% python3 -q
>>> import numpy as np
>>> np.set_printoptions(precision=3, suppress=True, linewidth=140, floatmode="fixed")
>>> def rnd(a):
...     return np.round(a, 3) + 0
... 
>>> arr = np.array([[1, 2, 1], [1, 1, 3], [2, 3, 0]])
>>> arr
array([[1, 2, 1],
       [1, 1, 3],
       [2, 3, 0]])
>>> rng = np.random.default_rng(13)
>>> labels = rng.permutation(3)
>>> print(labels)
[2 1 0]
>>> M2 = arr[labels][:, labels]
>>> np.allclose(M2, arr)
False
>>> rnd(np.linalg.det(M2)), rnd(np.linalg.det(arr[labels]))
(np.float64(4.0), np.float64(-4.0))
>>> labels = rng.permutation(3)
>>> M2 = arr[:, labels] * rng.choice([-1, 1], 3)
>>> M2
array([[ 1,  1, -2],
       [ 1,  3, -1],
       [ 2,  0, -3]])
>>> left, _, VT = np.linalg.svd(arr.T @ M2)
>>> labels
array([0, 2, 1])
>>> u = np.array([5, 4, 3, 1]) + 0.5
>>> K = np.eye(4) - 2 * np.outer(u, u) / (u @ u)
>>> rnd(K)
array([[ 0.069, -0.762, -0.592, -0.254],
       [-0.762,  0.377, -0.485, -0.208],
       [-0.592, -0.485,  0.623, -0.162],
       [-0.254, -0.208, -0.162,  0.931]])
>>> M2 = np.array([[4, 4], [3, 5], [5, 0], [1, 3]])
>>> rnd(K @ M2)
array([[-5.223, -4.292],
       [-4.546, -1.785],
       [-0.869, -5.277],
       [-1.515,  0.738]])
>>> print(np.linalg.matrix_rank(K @ M2))
2
>>> print(rnd(np.einsum("ik,kj->ij", K, M2)))
[[-5.223 -4.292]
 [-4.546 -1.785]
 [-0.869 -5.277]
 [-1.515  0.738]]
>>> print(np.linalg.matrix_rank(np.vstack([K, M2.T])))
4
>>> rnd(M2.T @ K.T)
array([[-5.223, -4.546, -0.869, -1.515],
       [-4.292, -1.785, -5.277,  0.738]])
>>> np.trace(K)
np.float64(2.0)
>>> rnd((K + K.T) / 2)
array([[ 0.069, -0.762, -0.592, -0.254],
       [-0.762,  0.377, -0.485, -0.208],
       [-0.592, -0.485,  0.623, -0.162],
       [-0.254, -0.208, -0.162,  0.931]])
>>> print(rnd(np.abs(np.linalg.eigvals(K)).max()))
1.0
